$ python -q
>>> import numpy as np
>>> np.set_printoptions(precision=2, suppress=True, linewidth=120)
>>> rd = lambda a: np.round(a, 2) + 0
>>> data = np.loadtxt("dump.csv", delimiter=",")
>>> print(data)
[[-1.  6.  4.  3. -5.  0. -1. -1.  3. -2.  0.  1. -1.  2. -1.]
 [-3.  4.  4.  6. -2. -2. -3.  2.  2.  0.  5.  2.  3.  6.  0.]
 [ 0.  3. -2.  1. -1. -2. -4.  3.  4. -2. -4. -2.  1. -3. -4.]
 [ 1.  3.  0.  7. -4.  6. -4.  1.  7.  2. -1. -2. -3.  2. -5.]
 [-3. -2. -1.  1.  2.  2. -4.  2.  3. -3.  0. -1.  0.  2. -3.]
 [ 1.  2.  0. -1. -1.  0.  0.  1.  1. -1. -2.  1.  2. -1.  0.]
 [ 2.  1.  1.  0. -2.  1. -1.  2.  3. -1. -1.  0.  0. -1.  0.]
 [-3.  2. -1.  4.  5. -2. -3.  2.  5.  4.  5. -2.  3.  0. -3.]
 [ 1.  3. -6.  3.  1.  0. -3.  2.  2.  3.  0. -4. -3.  2. -3.]
 [-5.  2.  4. -1.  0.  1.  1. -1.  1.  2.  0. -2. -4. -2. -1.]
 [ 1.  3.  1.  5. -3.  4. -2.  0.  4.  1.  2.  1. -2.  4. -3.]
 [-3.  7.  5. -1. -3. -5. -2.  2.  0.  3. -1. -3.  0. -4. -1.]
 [ 2.  0. -2.  3.  1.  3.  1.  1.  4.  4.  0. -1.  1. -1.  0.]
 [ 0.  1. -2.  4. -1.  0. -4.  1.  5.  1. -4. -4.  0. -4. -5.]]
>>> def softmax(z):
...     e = np.exp(z - z.max(axis=-1, keepdims=True))
...     return e / e.sum(axis=-1, keepdims=True)
... 
>>> print(rd(softmax(data[3] + -3)))
[0.   0.01 0.   0.42 0.   0.15 0.   0.   0.42 0.   0.   0.   0.   0.   0.  ]
>>> att = data @ data.T / np.sqrt(15)
>>> print(softmax(att).round(6).argmax(axis=1))
[ 0  1  2  3  4  2  3  7  8  9  3 11  3 13]
>>> print(rd(softmax(att)[3] @ data))
[ 1.  3.  0.  7. -4.  6. -4.  1.  7.  2. -1. -2. -3.  2. -5.]
>>> rng = np.random.default_rng(3579)
>>> Y = data + rng.integers(-2, 3, (14, 12)) @ rng.integers(-2, 3, (12, 15))
>>> print(Y)
[[ -6.   6.   5.  -2.  -6.   3.  -6.  11.   1.   1.   9.   8.  -7.   0.   2.]
 [  3.   6.  -3.   0.  -9.  -8. -10.   8.   9.  -9.   5.   1.   7.  10.  -5.]
 [  4.   4.  -9.   6.  -2.  -8.  -7.   3.  18. -10. -10.   4.  11. -10. -17.]
 [ -8.  11.  -4.   7.  18.   0.   1.   1.   1.  -4.   4.   6.   3.  -1.  -1.]
 [ -2.  -9.   5.   9.   3.   2.  -8. -10.  -1.  -1.  -1.  -7.  -4.   1.   5.]
 [  5.  -6.  -2.  -1.  -7.  -7. -12.   0.  -5.   0.   1.   4. -12.   1.   9.]
 [ -8.  18.  -6.  -8.  -6.   3.  -9.   8.  10.  -5.   6.  -1.  -2.  -7.   0.]
 [ -1.  -7.   7.   5.   3.  14.   4.  -2.   5.  14.   4.  -6.   1.  -6.  -7.]
 [ -1.   9.  -7.  -3.   5.   5.   6.   1.   2.   7.  -3.  -3.   1.   1.  -3.]
 [ -7.  -1.   5.  -2.   7.   4.  14.   4.  -1.   4.  -2.   2.  -4.   0.  -7.]
 [ -2.   4.  -4.   4.   2.  -1.  -5.  -1.   7. -14.   4.  -6.  -8.   4.  -5.]
 [ -4.  -5.  12.   1. -11.   2. -10.   2.   3.  14.   3.  -1. -18. -11.   9.]
 [  2.  -3.  -6.  -2.  -2.   5.   3.   0.   3.   4.  -6.   2.  -5.  -2.  -5.]
 [-12.  10.  -7.   6.   2.  -7.  -3.   5.   5.  -7.  -8.   0.   8.   2. -15.]]
>>> print(np.abs(Y - data).sum(axis=1))
[ 64.  77.  91.  92.  65.  78.  89.  76.  47.  53.  59. 100.  42.  83.]
>>> print(np.linalg.matrix_rank(Y - data, tol=1e-8))
12
>>> print(rd(np.linalg.svd(Y - data, compute_uv=False)))
[53.65 38.92 33.83 30.05 21.   19.17 16.96 13.97 12.39  6.53  3.73  1.44  0.    0.  ]
